$ python -q
>>> import numpy as np
>>> np.set_printoptions(precision=3, suppress=True, linewidth=120, sign=" ")
>>> def rnd(a):
...     return np.round(a, 3) + 0
... 
>>> arr = np.load("case10.npy")
>>> arr
array([[ 0,  0,  0,  2],
       [ 0,  0,  0,  0],
       [ 6,  0,  3,  0]])
>>> rank = np.linalg.matrix_rank(arr)
>>> print(rank)
2
>>> ns = np.linalg.svd(arr)[2][rank:].T
>>> rnd(ns @ ns.T)
array([[ 0.2,  0. , -0.4,  0. ],
       [ 0. ,  1. ,  0. ,  0. ],
       [-0.4,  0. ,  0.8,  0. ],
       [ 0. ,  0. ,  0. ,  0. ]])
>>> ns.shape
(4, 2)
>>> def softmax(z):
...     e = np.exp(z - z.max(axis=-1, keepdims=True))
...     return e / e.sum(axis=-1, keepdims=True)
... 
>>> rnd(softmax(arr).sum(axis=1))
array([ 1.,  1.,  1.])
>>> rnd(softmax(arr[0] + -1))
array([ 0.096,  0.096,  0.096,  0.711])
>>> rnd(softmax(10 * arr[0]))
array([ 0.,  0.,  0.,  1.])
>>> scores = arr @ arr.T / np.sqrt(4)
>>> rnd(softmax(scores + np.triu(np.full(scores.shape, -np.inf), 1)))
array([[ 1. ,  0. ,  0. ],
       [ 0.5,  0.5,  0. ],
       [ 0. ,  0. ,  1. ]])
>>> print(softmax(scores).round(6).argmax(axis=1))
[ 0  0  2]
>>> print([round(float(x), 3) for x in np.linalg.svd(arr, compute_uv=False)[:3]])
[6.708, 2.0, 0.0]
>>> rnd(np.trace(np.linalg.pinv(arr) @ arr))
np.float64(2.0)
>>> print(np.linalg.lstsq(arr[:-1].T, arr[-1])[2])
1
>>> E = np.loadtxt("out9.csv", delimiter=",")
>>> E
array([[ 0.,  0.,  1.,  1.],
       [ 0.,  0.,  0.,  0.],
       [ 1.,  0.,  0.,  1.],
       [ 1.,  0.,  1.,  0.]])
>>> rnd(np.trace(np.linalg.pinv(E) @ E))
np.float64(3.0)
>>> print(np.abs(np.diag(np.linalg.qr(E)[1])) > 1e-9)
[ True False  True  True]
>>> print(np.unique(E.round(6), axis=0).shape)
(4, 4)
>>> np.linalg.lstsq(E[:-1].T, E[-1])[2]
np.int32(2)
>>> rnd(E @ np.linalg.pinv(E) @ E)
array([[ 0.,  0.,  1.,  1.],
       [ 0.,  0.,  0.,  0.],
       [ 1.,  0.,  0.,  1.],
       [ 1.,  0.,  1.,  0.]])
>>> w1 = np.array([[-2, 6, 6], [-7, 5, -9], [-4, -8, -6], [-2, 4, 9]])
>>> c = np.array([-1, -4, -4])
>>> act = np.maximum(E @ w1 + c, 0)
>>> act
array([[  0.,   0.,   0.],
       [  0.,   0.,   0.],
       [  0.,   6.,  11.],
       [  0.,   0.,   0.]])
>>> (act > 0).astype(int)
array([[ 0,  0,  0],
       [ 0,  0,  0],
       [ 0,  1,  1],
       [ 0,  0,  0]])
>>> W2 = np.array([[9, 0], [1, 8], [1, 9]])
>>> (act @ W2).round(6).argmax(axis=1)
array([ 0,  0,  1,  0])
>>> act @ W2
array([[   0.,    0.],
       [   0.,    0.],
       [  17.,  147.],
       [   0.,    0.]])
>>> np.linalg.cond(E) > 100
np.True_
>>> np.linalg.matrix_rank(E, rtol=0.1)
np.int64(3)
>>> rnd(np.linalg.norm(E, 2) / np.linalg.norm(E))
np.float64(0.816)
>>> [round(float(x), 3) for x in np.linalg.svd(E, compute_uv=False)[:3]]
[2.0, 1.0, 1.0]
>>> B = np.array([[1]])
>>> W2 = np.array([[1, 3], [0, 0]])
>>> m1 = np.block([[B, np.array([[3, 1]])], [np.zeros((2, 1)), W2]])
>>> m1
array([[ 1.,  3.,  1.],
       [ 0.,  1.,  3.],
       [ 0.,  0.,  0.]])
>>> rng = np.random.default_rng(66)
>>> B = m1 + rng.integers(-2, 3, (3, 2)) @ rng.integers(-2, 3, (2, 3))
>>> print(B)
[[ 3.  9.  9.]
 [-1.  2.  3.]
 [ 1. -3. -2.]]
>>> B - m1
array([[ 2.,  6.,  8.],
       [-1.,  1.,  0.],
       [ 1., -3., -2.]])
>>> np.abs(B - m1).sum(axis=1)
array([ 16.,   2.,   6.])
>>> rnd(np.linalg.svd(B - m1, compute_uv=False))
array([ 10.698,   2.357,   0.   ])
>>> np.linalg.matrix_rank(B - m1, tol=1e-8)
np.int64(2)
>>> np.linalg.matrix_rank(m1, rtol=0.1)
np.int64(2)
>>> print(rnd(np.linalg.norm(m1, 2) / np.linalg.norm(m1)))
0.887
>>> feats = np.load("mat.npy")
>>> feats
array([[ 0,  0,  0,  1],
       [ 0,  0,  0,  0],
       [ 0,  0,  0,  1],
       [ 1,  0,  1,  0]])
>>> Uu, s, Vh = np.linalg.svd(feats)
>>> V = Vh[:(s > 1e-8).sum()]
>>> x0 = feats[0] + -1 * feats[2] + rng.integers(2) * np.eye(4)[2]
>>> x0
array([ 0.,  0.,  1.,  0.])
>>> np.allclose(V.T @ V @ x0, x0)
False
>>> print(np.linalg.cond(feats) > 100)
True
>>> rnd(np.linalg.norm(feats, 2) / np.linalg.norm(feats))
np.float64(0.707)
>>> ev, V = np.linalg.eigh(feats)
>>> rnd(np.linalg.svd(feats, compute_uv=False))
array([ 1.414,  1.414,  0.   ,  0.   ])
>>> rnd(np.linalg.eigvalsh(feats + -3 * np.eye(4)))
array([-4.414, -3.   , -3.   , -1.586])
>>> ev.sum(), np.trace(feats)
(np.float64(0.0), np.int64(0))
>>> rnd(V @ np.diag(ev) @ V.T)
array([[ 0.,  0.,  0.,  1.],
       [ 0.,  0.,  0.,  0.],
       [ 0.,  0.,  0.,  1.],
       [ 1.,  0.,  1.,  0.]])
>>> print((ev > 1e-8).sum(), (ev < -1e-8).sum())
1 1
>>> rnd(V.T @ feats @ V)
array([[-1.414,  0.   ,  0.   ,  0.   ],
       [ 0.   ,  0.   ,  0.   ,  0.   ],
       [ 0.   ,  0.   ,  0.   ,  0.   ],
       [ 0.   ,  0.   ,  0.   ,  1.414]])
